$ python3 -q
>>> import numpy as np
>>> import numpy.linalg as la
>>> np.set_printoptions(suppress=True, linewidth=160)
>>> K = np.loadtxt("layer18.csv", delimiter=",")
>>> K
array([[3., 3., 1., 1., 0., 1., 0., 0., 1., 2., 3., 2., 3., 1., 0.],
       [3., 3., 0., 2., 1., 3., 0., 3., 5., 2., 0., 1., 0., 3., 1.],
       [2., 3., 1., 0., 0., 0., 0., 0., 3., 0., 1., 0., 4., 5., 5.],
       [2., 3., 2., 2., 2., 1., 1., 2., 3., 2., 1., 3., 5., 1., 5.],
       [2., 3., 0., 2., 2., 3., 0., 1., 4., 1., 3., 4., 3., 5., 1.],
       [0., 2., 0., 2., 0., 1., 1., 2., 3., 3., 4., 5., 3., 5., 4.],
       [2., 1., 0., 0., 3., 2., 3., 0., 0., 2., 5., 0., 0., 5., 0.],
       [2., 2., 2., 2., 2., 2., 3., 0., 2., 1., 5., 5., 3., 3., 4.],
       [0., 0., 0., 0., 0., 0., 0., 0., 2., 2., 3., 3., 3., 1., 2.],
       [0., 0., 0., 0., 0., 0., 0., 0., 0., 1., 1., 1., 1., 0., 2.],
       [0., 0., 0., 0., 0., 0., 0., 0., 3., 2., 0., 3., 0., 0., 3.],
       [0., 0., 0., 0., 0., 0., 0., 0., 1., 3., 2., 0., 0., 1., 1.],
       [0., 0., 0., 0., 0., 0., 0., 0., 2., 0., 3., 3., 1., 2., 1.],
       [0., 0., 0., 0., 0., 0., 0., 0., 0., 3., 1., 3., 1., 1., 1.],
       [0., 0., 0., 0., 0., 0., 0., 0., 0., 3., 2., 2., 0., 3., 0.]])
>>> x = np.array([2, 1, 0, 5, 4, 4, 2, 1, 2, 2, 2, 3, 2, 0, 2])
>>> np.einsum("ij,j->i", K, x)
array([42., 57., 33., 74., 74., 69., 45., 83., 33., 13., 25., 14., 23., 21., 16.])
>>> K @ (2 * x)
array([ 84., 114.,  66., 148., 148., 138.,  90., 166.,  66.,  26.,  50.,  28.,  46.,  42.,  32.])
>>> Y = np.array([[2, 2, 1, -1],
...     [0, 0, 0, -1],
...     [-2, -2, 1, 0],
...     [-2, 1, 0, 1],
...     [2, -2, -2, -1],
...     [1, -1, 0, 2],
...     [-1, -2, -1, 2],
...     [1, -1, 2, 2],
...     [2, 0, -2, 2],
...     [1, 2, 0, 0],
...     [0, 0, 2, -2],
...     [-2, -2, 1, -2]])
>>> cent = np.array([[1, 0, 1, 0, 2, -3, 0, -2],
...     [-2, 1, 3, 3, -1, -2, -3, 0],
...     [1, -2, 0, -2, -3, 2, 3, -3],
...     [-1, -2, 0, 0, -2, -1, 0, -1]])
>>> rng = np.random.default_rng(806439)
>>> X = Y @ cent + 0.3 * rng.normal(size=(12, 8))
>>> X.round(2)
array([[  0.52,   1.83,   8.14,   4.48,   0.71,  -7.16,  -3.58,  -6.03],
       [  0.98,   1.53,  -0.05,   0.16,   1.97,   1.39,   0.45,   1.17],
       [  2.94,  -4.07,  -8.05,  -7.82,  -5.15,  12.11,   8.79,   1.46],
       [ -5.17,  -0.77,   1.74,   3.65,  -6.85,   2.56,  -3.42,   2.71],
       [  5.21,   3.89,  -4.81,  -1.97,  14.11,  -5.1 ,   0.18,   2.99],
       [  1.07,  -4.65,  -1.96,  -2.79,  -0.86,  -2.82,   3.82,  -3.62],
       [ -0.13,  -3.68,  -6.93,  -3.74,  -0.91,   3.51,   2.7 ,   3.09],
       [  2.82,  -8.52,  -1.79,  -6.89,  -7.09,   1.13,   9.31,  -9.62],
       [ -2.1 ,  -0.09,   2.24,   3.64,   5.35, -12.24,  -5.65,  -0.27],
       [ -2.33,   1.69,   6.87,   5.91,  -0.12,  -7.3 ,  -5.98,  -1.87],
       [  4.27,  -0.48,   0.59,  -3.79,  -2.25,   6.04,   6.16,  -4.29],
       [  5.39,  -0.07,  -7.75,  -8.29,  -0.32,  14.17,   9.52,   2.63]])
>>> hat = X @ la.solve(X.T @ X, X.T)
>>> np.allclose(hat @ hat, hat)
True
>>> print(np.round(hat @ X[:, 1], 2))
[ 1.83  1.53 -4.07 -0.77  3.89 -4.65 -3.68 -8.52 -0.09  1.69 -0.48 -0.07]
>>> np.round(np.diag(hat), 2)
array([0.66, 0.55, 0.76, 0.54, 0.86, 0.67, 0.93, 0.72, 0.77, 0.58, 0.47, 0.49])
